% ipython --no-banner

In [1]: import numpy as np

In [2]: from numpy import linalg as LA

In [3]: np.set_printoptions(precision=4, suppress=True, linewidth=120)

In [4]: W0 = np.load("layer16.npy")

In [5]: W0
Out[5]: 
array([[  7.8607,   6.7944,   9.7134,   2.2113,  -3.5176,  -8.5587,   8.3819,  -0.8904],
       [  0.0533,  -3.8648,   4.9633,   3.3925,   4.253 ,  -2.3127,   0.9532,  -5.6802],
       [-10.5478,  -6.8506,   8.3022,   5.6207,   3.2035,   5.3022,  -6.3867,   0.056 ],
       [ -7.5698,   5.4123,  -6.1346,  -2.8758,   4.9209,   1.0109,  -3.5116,   7.7136],
       [ -5.6367,  10.7862,  -8.1939,  -5.601 ,   4.9884,   2.1852,  11.2087, -11.8182],
       [ -2.8197,  -0.9972,  18.9306,  -2.0191,  -7.301 ,   2.4845,   0.5024,  -3.5843],
       [  2.8669, -12.158 ,  14.9721,  -0.5876, -11.5238,  -0.6332,   1.6373,   1.186 ],
       [ -1.2123,   3.7703,  -6.8208,  -1.7634,  10.3855,   2.2141,  -2.0121,  -3.9086],
       [  0.8039,  -4.4192,   1.5719,  -1.1627,  -2.3858,  12.6847,  -6.2171,   1.621 ],
       [-17.54  ,   4.3794,  -6.512 ,  -0.3348,  12.5594,  -6.6042,   3.8904,   0.2079],
       [ -2.1916,   1.2137,   0.0285,  -2.2649,  12.6818,  -2.9724,  -6.6971,   2.7607],
       [ -8.3836,  -2.3006,  -6.0461,  11.4577,   9.8352,   4.068 ,  -0.2182,   0.0141],
       [-17.1704,  15.0717, -13.3193,  -0.1178, -14.6023,  -4.8561,  -2.9676,  -1.3277],
       [  2.203 ,   1.7255,  -4.3208,   1.4685,  -2.556 ,   0.494 ,  -5.4366,  -4.8707],
       [  9.1918,   5.9053,  15.4448,  -3.716 ,  -9.646 ,  -2.961 ,  -9.344 ,   0.8684],
       [ -9.4115,  -1.0733, -12.0683,   1.839 ,   3.1853,   3.5574,  -0.2003,   7.7716],
       [ -0.2707,   2.7552,   8.1899,  -1.8713,  -6.9283,  -2.2467,   9.1623,   9.8181]])

In [6]: Ac = (W0 - W0.mean(axis=0)) / W0.std(axis=0)

In [7]: Ac.std(axis=0)
Out[7]: array([1., 1., 1., 1., 1., 1., 1., 1.])

In [8]: b = LA.lstsq(np.delete(Ac, 6, axis=1), Ac[:, 6])[0]

In [9]: b
Out[9]: array([-0.0756,  0.0144,  0.0302, -0.0615,  0.0437, -0.3198, -0.1576])

In [10]: np.abs(b).argmax()
Out[10]: np.int64(5)

In [11]: x0 = np.array([2, 3, 4, 5, 0, 4, 2, 5])

In [12]: y = W0 @ x0

In [13]: np.round(LA.lstsq(W0, y)[0], 4) + 0
Out[13]: array([2., 3., 4., 5., 0., 4., 2., 5.])

In [14]: rng = np.random.default_rng(1817)

In [15]: y = y + 0.1 * rng.normal(size=17)

In [16]: y
Out[16]: 
array([ 64.0475, -10.5015,  28.4554,  -2.3822, -67.7564,  49.996 ,  32.8499, -41.9877,  35.1839, -67.1945, -23.5462,
        25.2845, -74.8424, -33.6297,  53.1952,  -8.3296,  89.5377])

In [17]: b, *_ = LA.lstsq(W0, y)

In [18]: b.round()
Out[18]: array([ 2.,  3.,  4.,  5., -0.,  4.,  2.,  5.])

In [19]: np.round(W0.T @ (y - W0 @ b), 4) + 0
Out[19]: array([0., 0., 0., 0., 0., 0., 0., 0.])
